$ python -q
>>> import numpy as np
>>> import numpy.linalg as la
>>> np.set_printoptions(precision=1, suppress=True, linewidth=140)
>>> def tidy(a):
...     return np.round(a, 1) + 0
... 
>>> Z = np.sign(np.array([[2, 1, -5], [-5, 3, 0], [0, -4, 5]]))
>>> Y = (np.tril(Z, -1) + np.eye(3)) @ (np.triu(Z, 1) + np.eye(3))
>>> ev = np.array([0, -4, -9])
>>> W0 = np.rint(Y * ev @ la.inv(Y)) + 0
>>> W0
array([[ 5.,  5.,  9.],
       [-9., -9., -9.],
       [-5., -5., -9.]])
>>> # null space of dimension 1
>>> la.matrix_rank(W0, rtol=0.1)
np.int64(2)
>>> Uu, sv, Vh = la.svd(W0)
>>> evecs = Vh[:(sv > 1e-8).sum()]
>>> rng = np.random.default_rng(283838)
>>> vec = W0[0] + -2 * W0[2] + rng.integers(2) * np.eye(3)[1]
>>> vec
array([15., 15., 27.])
>>> tidy(evecs.T @ evecs)
array([[0.5, 0.5, 0. ],
       [0.5, 0.5, 0. ],
       [0. , 0. , 1. ]])
>>> np.allclose(evecs.T @ evecs @ vec, vec)
True
>>> arr = np.load("case9.npy")
>>> arr
array([[ 2,  0,  0,  0],
       [ 1, -3,  0,  0],
       [-3,  2, -3,  0],
       [-1,  1,  0, -2]])
>>> # triangular
>>> w1 = np.array([[8, 2, -7], [1, -1, 9], [7, -9, -7], [3, 1, -6]])
>>> coef = np.array([4, 3, 5])
>>> H = np.maximum(arr @ w1 + coef, 0)
>>> (H > 0).astype(int)
array([[1, 1, 0],
       [1, 1, 0],
       [0, 1, 1],
       [0, 0, 1]])
>>> tidy((H > 0).mean(axis=0))
array([0.5, 0.8, 0.5])
>>> H
array([[20,  7,  0],
       [ 9,  8,  0],
       [ 0, 22, 65],
       [ 0,  0, 33]])
>>> Z = np.array([[0, 8], [3, 0], [9, 1]])
>>> w1 @ Z
array([[-57,  57],
       [ 78,  17],
       [-90,  49],
       [-51,  18]])
>>> H @ Z
array([[ 21, 160],
       [ 24,  72],
       [651,  65],
       [297,  33]])
>>> tidy(la.det(arr))
np.float64(-36.0)
>>> (arr - arr.T) / 2
array([[ 0. , -0.5,  1.5,  0.5],
       [ 0.5,  0. , -1. , -0.5],
       [-1.5,  1. ,  0. ,  0. ],
       [-0.5,  0.5,  0. ,  0. ]])
>>> arr @ arr
array([[  4,   0,   0,   0],
       [ -1,   9,   0,   0],
       [  5, -12,   9,   0],
       [  1,  -5,   0,   4]])
>>> tidy(np.abs(la.eigvals(arr)).max())
np.float64(3.0)
>>> np.allclose(arr, arr.T)
False
>>> tidy(np.sort(np.abs(la.eigvals(arr))))
array([2., 2., 3., 3.])
>>> idx = rng.integers(0, 2, 3)
>>> X = np.triu((idx[:, None] == idx) & (rng.random((3, 3)) < 0.8), 1).astype(int)
>>> X += X.T
>>> X
array([[0, 1, 1],
       [1, 0, 0],
       [1, 0, 0]])
>>> cov = X.T @ X
>>> la.matrix_rank(cov)
np.int64(2)
>>> np.diag(cov)
array([2, 1, 1])
>>> (X @ X.T).shape
(3, 3)
>>> np.trace(cov), (X ** 2).sum()
(np.int64(4), np.int64(4))
>>> ev, evecs = la.eigh(X)
>>> tidy(ev)
array([-1.4,  0. ,  1.4])
>>> tidy(la.eigvalsh(X @ X))
array([0., 2., 2.])
>>> tidy(np.abs(evecs[:, -1]))
array([0.7, 0.5, 0.5])
>>> np.unique(ev.round(6) + 0, return_counts=True)[1]
array([1, 1, 1])
>>> idx = rng.integers(0, 2, 3)
>>> m1 = (idx[:, None] == idx) * -3 + np.eye(3)
>>> m1
array([[-2., -3., -3.],
       [-3., -2., -3.],
       [-3., -3., -2.]])
>>> # equal to its transpose
>>> ev, evecs = la.eigh(m1)
>>> tidy(la.eigvalsh(m1 @ m1))
array([ 1.,  1., 64.])
>>> tidy(ev.sum()), np.trace(m1)
(np.float64(-6.0), np.float64(-6.0))
>>> tidy(la.svd(m1, compute_uv=False))
array([8., 1., 1.])
>>> ev, evecs = la.eig(m1)
>>> tidy(np.sort(la.eigvals(m1 @ m1)))
array([ 1.,  1., 64.])
>>> tidy(np.prod(ev))
np.float64(-8.0)
>>> tidy(m1 @ evecs[:, 0] - ev[0] * evecs[:, 0])
array([0., 0., 0.])
>>> tidy(np.sort(la.eigvals(m1.T)))
array([-8.,  1.,  1.])
>>> r0 = np.array([8, 0, 0])
>>> F = np.outer(rng.normal(size=27), r0) + 0.1 * rng.normal(size=(27, 3))
>>> tidy(F)
array([[ 10.1,   0.2,   0.1],
       [ -6.6,  -0.1,   0.1],
       [  1.9,  -0.1,   0.1],
       [ -0.1,   0. ,   0. ],
       [ -4.2,   0.1,  -0.1],
       [ -8. ,   0. ,  -0.1],
       [ -3.4,   0.1,  -0.1],
       [  1. ,   0.2,   0. ],
       [ -6.2,   0.1,   0.1],
       [  3.5,   0. ,   0. ],
       [ -5.5,  -0.1,  -0.1],
       [ -4.9,  -0.2,  -0.1],
       [ -2.3,  -0.1,   0.1],
       [  8.7,   0. ,  -0.1],
       [ -1.7,  -0.1,   0.1],
       [ -1. ,  -0.1,  -0.2],
       [ -6. ,   0.1,  -0.1],
       [ 14.6,   0. ,   0. ],
       [ 10.7,   0.2,   0. ],
       [-17.1,   0.2,   0. ],
       [ -8.9,  -0.2,   0. ],
       [-11.4,   0. ,   0.1],
       [ -3.5,   0. ,  -0.1],
       [  5.6,   0. ,  -0.1],
       [  5.1,  -0.1,  -0.1],
       [-10.9,   0. ,   0. ],
       [  5.9,   0. ,   0.2]])
>>> vec = np.array([2, -5, 0])
>>> rhs = F @ vec
>>> tidy(la.pinv(F) @ F)
array([[1., 0., 0.],
       [0., 1., 0.],
       [0., 0., 1.]])
>>> tidy(la.solve(F.T @ F, F.T @ rhs))
array([ 2., -5.,  0.])
>>> rhs = rhs + 0.1 * rng.normal(size=27)
>>> tidy(rhs)
array([ 19.1, -12.8,   4.5,   0. ,  -9.2, -15.7,  -7.5,   1.3, -12.6,   7.3, -10.4,  -8.6,  -4.2,  17.7,  -3. ,  -1.8, -12.3,  29.2,  20.3,
       -35.1, -17.1, -23.1,  -7.1,  11.1,  10.6, -21.6,  11.9])
>>> coef, *_ = la.lstsq(F, rhs)
>>> tidy(F.T @ (rhs - F @ coef))
array([0., 0., 0.])
>>> tidy(la.norm(rhs - F @ coef))
np.float64(0.5)
>>> tidy(coef)
array([ 2., -5.,  0.])
>>> [round(float(la.norm(la.solve(F.T @ F + lam * np.eye(3), F.T @ rhs))), 2) for lam in (0, 1, 10, 100)]
[5.41, 2.36, 1.98, 1.87]
>>> Xs = F - F.mean(axis=1)
Traceback (most recent call last):
  File "<python-input-77>", line 1, in <module>
    Xs = F - F.mean(axis=1)
         ~~^~~~~~~~~~~~~~~~
ValueError: operands could not be broadcast together with shapes (27,3) (27,) 
>>> Xs = F - F.mean(axis=0)
>>> Uu, sv, Vh = la.svd(Xs, full_matrices=False)
>>> tidy(Vh[0] * np.sign(Vh[0, np.abs(Vh[0]).argmax()]))
array([1., 0., 0.])
>>> tidy(sv ** 2 / (sv ** 2).sum())
array([1., 0., 0.])
>>> tidy(sv)
array([38.5,  0.6,  0.5])
>>> np.searchsorted(np.cumsum(sv ** 2) / (sv ** 2).sum(), 0.9) + 1
np.int64(1)
>>> hat = F @ la.solve(F.T @ F, F.T)
>>> tidy(np.trace(hat))
np.float64(3.0)
>>> tidy(hat @ F[:, 1])
array([ 0.2, -0.1, -0.1,  0. ,  0.1,  0. ,  0.1,  0.2,  0.1,  0. , -0.1, -0.2, -0.1,  0. , -0.1, -0.1,  0.1,  0. ,  0.2,  0.2, -0.2,  0. ,
        0. ,  0. , -0.1,  0. ,  0. ])
>>> vec = np.array([2, 1, 3])
>>> h = np.maximum(X @ vec, 0)
>>> np.maximum(X @ (3 * vec), 0)
array([12,  6,  6])
>>> X * (h > 1e-9)[:, None]
array([[0, 1, 1],
       [1, 0, 0],
       [1, 0, 0]])
>>> np.maximum(X @ vec, 0) - np.maximum(-X @ vec, 0)
array([4, 2, 2])
>>> A = np.load("test9.npy")
>>> A
array([[-2,  1],
       [-1,  1]])
>>> ev, evecs = la.eig(A)
>>> tidy(np.sort(la.eigvals(A @ A)))
array([0.4, 2.6])
>>> tidy(np.sort(la.eigvals(A.T)))
array([-1.6,  0.6])
>>> A @ evecs[:, 0] - ev[0] * evecs[:, 0]
array([0., 0.])
>>> J = np.loadtxt("mat.csv", delimiter=",")
>>> tidy(J)
array([[ 0. , -2.7,  1.2],
       [ 1.2,  1.5,  2.3],
       [ 0.7, -1.5,  2.5],
       [-0.8, -2.6,  1.2],
       [-2.7,  0.3, -1.2],
       [-0.8,  0.7,  2.8],
       [ 2.3,  1.8,  0.3],
       [ 1.3,  2.3,  1.5],
       [ 2.1,  1.9,  1.1],
       [ 0.3, -2.9, -0.6],
       [-1.8,  2. ,  1.2],
       [-1.6,  2.4,  0.9],
       [-1.6, -1.9,  1.7],
       [ 1.3, -2.2,  1.6]])
>>> tidy(la.det(2 * W0)), tidy(la.det(W0))
(np.float64(0.0), np.float64(0.0))
>>> tidy(la.det(W0.T))
np.float64(0.0)
>>> np.einsum("ij,ji->", W0, W0)
np.float64(97.0)
>>> np.einsum("ii->", W0)
np.float64(-13.0)
>>> tidy(la.eigvals(W0))
array([-9.,  0., -4.])
>>> np.kron(np.eye(2, dtype=int), W0)
array([[ 5.,  5.,  9.,  0.,  0.,  0.],
       [-9., -9., -9., -0., -0., -0.],
       [-5., -5., -9., -0., -0., -0.],
       [ 0.,  0.,  0.,  5.,  5.,  9.],
       [-0., -0., -0., -9., -9., -9.],
       [-0., -0., -0., -5., -5., -9.]])
>>> Z = J[[6, 11]].astype(float)
>>> for _ in range(6):
...     idx = la.norm(J[:, None] - Z, axis=-1).argmin(axis=1)
...     Z = np.array([J[idx == j].mean(axis=0) for j in range(2)])
... 
>>> idx
array([0, 0, 0, 1, 1, 1, 0, 0, 0, 0, 1, 1, 1, 0])
>>> tidy(Z[1] - Z[0])
array([-2.7,  0.4, -0.1])
>>> tidy(Z)
array([[ 1.2, -0.2,  1.2],
       [-1.5,  0.1,  1.1]])
>>> np.abs(Z[1] - Z[0]).argmax()
np.int64(0)
>>> data = np.array([[62.0, -8.0, -72.0], [-8.0, -1.0, 9.0], [-72.0, 9.0, 79.0]])
>>> data
array([[ 62.,  -8., -72.],
       [ -8.,  -1.,   9.],
       [-72.,   9.,  79.]])
>>> # equal to its transpose
>>> Uu, sv, Vh = la.svd(data)
>>> np.argmax(sv[:-1] / (sv[1:] + 1e-6)) + 1
np.int64(1)
>>> Y = Uu[:, :1] @ np.diag(sv[:1]) @ Vh[:1]
>>> la.matrix_rank(Y)
np.int64(1)
>>> la.matrix_rank(data, rtol=0.05)
np.int64(1)
>>> tidy(Y)
array([[ 63.1,  -7.9, -71. ],
       [ -7.9,   1. ,   8.9],
       [-71. ,   8.9,  79.9]])
